>>> import numpy as np
>>> import numpy.linalg as la
>>> np.set_printoptions(precision=2, suppress=True, linewidth=160, floatmode="fixed")
>>> def rnd(a):
...     return np.round(a, 2) + 0
... 
>>> E = np.array([[-6, -2, 6, 6, 2, -6],
...     [4, -6, 2, -4, 6, -2],
...     [-2, -6, 0, 2, 6, 0],
...     [15, 5, -15, 12, 4, -12],
...     [-10, 15, -5, -8, 12, -4],
...     [5, 15, 0, 4, 12, 0]])
>>> out = E / la.norm(E, axis=1, keepdims=True)
>>> cov = out @ out.T
>>> np.degrees(np.arccos(np.clip(cov[3, 4], -1, 1)))
np.float64(90.0)
>>> (cov - 2 * np.eye(6)).round(6).argmax(axis=1)
array([2, 2, 1, 5, 5, 4])
>>> rnd(cov)
array([[ 1.00,  0.00,  0.44, -0.11,  0.00, -0.05],
       [ 0.00,  1.00,  0.59,  0.00, -0.11, -0.07],
       [ 0.44,  0.59,  1.00, -0.05, -0.07, -0.11],
       [-0.11,  0.00, -0.05,  1.00,  0.00,  0.44],
       [ 0.00, -0.11, -0.07,  0.00,  1.00,  0.59],
       [-0.05, -0.07, -0.11,  0.44,  0.59,  1.00]])
>>> x0 = np.array([-3, -3, -2, 2, 2, -2])
>>> target = E @ x0
>>> beta, lr = np.zeros(6), 1 / la.norm(E, 2) ** 2
>>> for i in range(25):
...     beta -= lr * E.T @ (E @ beta - target)
...     if i % 5 == 0: print(i, round(la.norm(E @ beta - target), 2))
... 
0 56.87
5 24.42
10 13.1
15 9.11
20 7.39
>>> rnd(beta)
array([-2.55, -2.74, -1.34,  1.48,  1.70, -2.77])
>>> rnd(la.cond(E))
np.float64(6.19)
>>> print(E @ E)
[[  56  -42 -140   16  -12  -40]
 [-182   56   42  -52   16   12]
 [ -42  140  -84  -12   40  -24]
 [  40  -30 -100  104  -78 -260]
 [-130   40   30 -338  104   78]
 [ -30  100  -60  -78  260 -156]]
>>> assert E == E.T
Traceback (most recent call last):
  File "<python-input-17>", line 1, in <module>
    assert E == E.T
           ^^^^^^^^
ValueError: The truth value of an array with more than one element is ambiguous. Use a.any() or a.all()
>>> q, r_ = la.qr(E)
>>> print(rnd(abs(r_[0, 0])), rnd(la.norm(E[:, 0])))
20.15 20.15
>>> rng = np.random.default_rng(12785)
>>> labels = rng.permutation(6)
>>> out = E[:, labels] * rng.choice([-1, 1], 6)
>>> out
array([[  6,   6,   2,  -6,   6,  -2],
       [  2,   2,   6,   4,  -4,  -6],
       [  0,   0,   6,  -2,   2,  -6],
       [ 12, -15,  -5, -12, -15,  -4],
       [  4,  -5, -15,   8,  10, -12],
       [  0,   0, -15,  -4,  -5, -12]])
>>> left, _, vt = la.svd(E.T @ out)
>>> labels
array([5, 2, 1, 3, 0, 4])
>>> rnd(la.lstsq(E, out)[0])
array([[ 0.00,  0.00,  0.00,  0.00, -1.00,  0.00],
       [ 0.00,  0.00, -1.00,  0.00,  0.00,  0.00],
       [ 0.00,  1.00,  0.00,  0.00,  0.00,  0.00],
       [ 0.00,  0.00,  0.00, -1.00,  0.00,  0.00],
       [ 0.00,  0.00,  0.00,  0.00,  0.00, -1.00],
       [-1.00,  0.00,  0.00,  0.00,  0.00,  0.00]])
